% ipython --no-banner

In [1]: import numpy as np

In [2]: np.set_printoptions(precision=2, suppress=True, linewidth=140, sign=" ")

In [3]: def tidy(a):
   ...:     return np.round(a, 2) + 0
   ...: 

In [4]: A = np.load("layer13.npy")

In [5]: A
Out[5]: 
array([[ 10,   2,   8,   9],
       [  2, -10,   1,  -1],
       [  8,   1,   0,   4],
       [  9,  -1,   4,   8]])

In [6]: out = np.array([[2, 3, 1], [0, 5, 4], [4, 3, 1], [1, 2, 2]])

In [7]: print(np.linalg.matrix_rank(A @ out))
3

In [8]: A @ out
Out[8]: 
array([[ 61,  82,  44],
       [  7, -43, -39],
       [ 20,  37,  20],
       [ 42,  50,  25]])

In [9]: np.vstack([A, out.T]).shape
Out[9]: (7, 4)

In [10]: print(np.einsum("ij,ij->i", A, A))
[ 249  106   81  162]

In [11]: np.einsum("ik,kj->ji", A, out)
Out[11]: 
array([[ 61,   7,  20,  42],
       [ 82, -43,  37,  50],
       [ 44, -39,  20,  25]])

In [12]: F = np.load("m.npy")

In [13]: F
Out[13]: 
array([[ -0.1,   0. ,  -1.1],
       [  0.3,   0.8,  -0.3],
       [  2.1,  -0.8,   1.4],
       [  2. ,   1.3,  -3.4],
       [  0. ,   1. ,  -1.6],
       [  0.3,   0.3,   2.3],
       [  0. ,  -0.8,   1.7],
       [  2.8,  -1.7,   0.5],
       [  0.4,  -1.5,  -1. ],
       [ -1.1,  -0.3,  -0.6],
       [  0.4,   0.6,   0.9],
       [  2.1,  -0.6,  -0.5],
       [  1.8,   0.4,   0.4],
       [  0.7,  -1.2,   0.8],
       [ -1.7,  -0.3,  -0.3],
       [ -2.5,  -0.2,  -2.1],
       [  0.3,   0.9,  -0.2],
       [ -0.4,   1.1,  -0.8],
       [-32. ,   4. ,   0. ],
       [  1.7,   1.6,   1.5],
       [  0.4,   0.2,  -0.2],
       [  0.9,  -0.5,  -0.1],
       [  1.6,   0.5,  -0.2]])

In [14]: # row 18 is much longer than the rest

In [15]: r0 = np.array([0, -1])

In [16]: np.polyval(r0, F[12])
Out[16]: array([-1., -1., -1.])

In [17]: np.convolve(F[12], r0)
Out[17]: array([ 0. , -1.8, -0.4, -0.4])

In [18]: print([round(float(np.linalg.det(A[:i, :i])), 2) + 0 for i in range(1, 5)])
[10.0, -104.0, 662.0, 1393.0]

In [19]: out = np.c_[F[:, :1] @ np.array([[2]]), np.array([-2, -3, 3, 3, 3, -1, 1, -1, 3, 2, 0, 0, 3, 2, -2, -3, 2, 0, 2, 2, -2, 1, 1])]

In [20]: print(out)
[[ -0.2  -2. ]
 [  0.6  -3. ]
 [  4.2   3. ]
 [  4.    3. ]
 [  0.    3. ]
 [  0.6  -1. ]
 [  0.    1. ]
 [  5.6  -1. ]
 [  0.8   3. ]
 [ -2.2   2. ]
 [  0.8   0. ]
 [  4.2   0. ]
 [  3.6   3. ]
 [  1.4   2. ]
 [ -3.4  -2. ]
 [ -5.   -3. ]
 [  0.6   2. ]
 [ -0.8   0. ]
 [-64.    2. ]
 [  3.4   2. ]
 [  0.8  -2. ]
 [  1.8   1. ]
 [  3.2   1. ]]

In [21]: np.linalg.matrix_rank(np.c_[F, out])
Out[21]: np.int64(4)

In [22]: tidy(np.linalg.norm(out - F @ np.linalg.lstsq(F, out)[0], axis=0))
Out[22]: array([ 0.  ,  9.84])

In [23]: rng = np.random.default_rng(473086)

In [24]: out = A + rng.integers(-2, 3, (4, 3)) @ rng.integers(-2, 3, (3, 4))

In [25]: out
Out[25]: 
array([[ 7,  3, 10,  6],
       [ 7, -7, -5,  2],
       [ 3, -2,  6,  1],
       [ 5, -5, 12,  4]])

In [26]: np.abs(out - A).sum(axis=1)
Out[26]: array([  9,  17,  17,  20])

In [27]: np.linalg.matrix_rank(out - A, tol=1e-8)
Out[27]: np.int64(3)

In [28]: print(out - A)
[[-3  1  2 -3]
 [ 5  3 -6  3]
 [-5 -3  6 -3]
 [-4 -4  8 -4]]

In [29]: out = np.array([[5], [-8]])

In [30]: arr = np.block([[np.zeros((2, 2)), out], [out.T, np.zeros((1, 1))]])

In [31]: arr
Out[31]: 
array([[ 0.,  0.,  5.],
       [ 0.,  0., -8.],
       [ 5., -8.,  0.]])

In [32]: evals, evecs = np.linalg.eigh(arr)

In [33]: tidy(np.linalg.eigvalsh(arr + -1 * np.eye(3)))
Out[33]: array([-10.43,  -1.  ,   8.43])

In [34]: tidy(evecs.T @ evecs)
Out[34]: 
array([[ 1.,  0.,  0.],
       [ 0.,  1.,  0.],
       [ 0.,  0.,  1.]])

In [35]: tidy(np.linalg.eigvalsh(arr @ arr))
Out[35]: array([  0.,  89.,  89.])

In [36]: np.unique(evals.round(6) + 0, return_counts=True)[1]
Out[36]: array([ 1,  1,  1])

In [37]: evals.sum(), np.trace(arr)
Out[37]: (np.float64(0.0), np.float64(0.0))
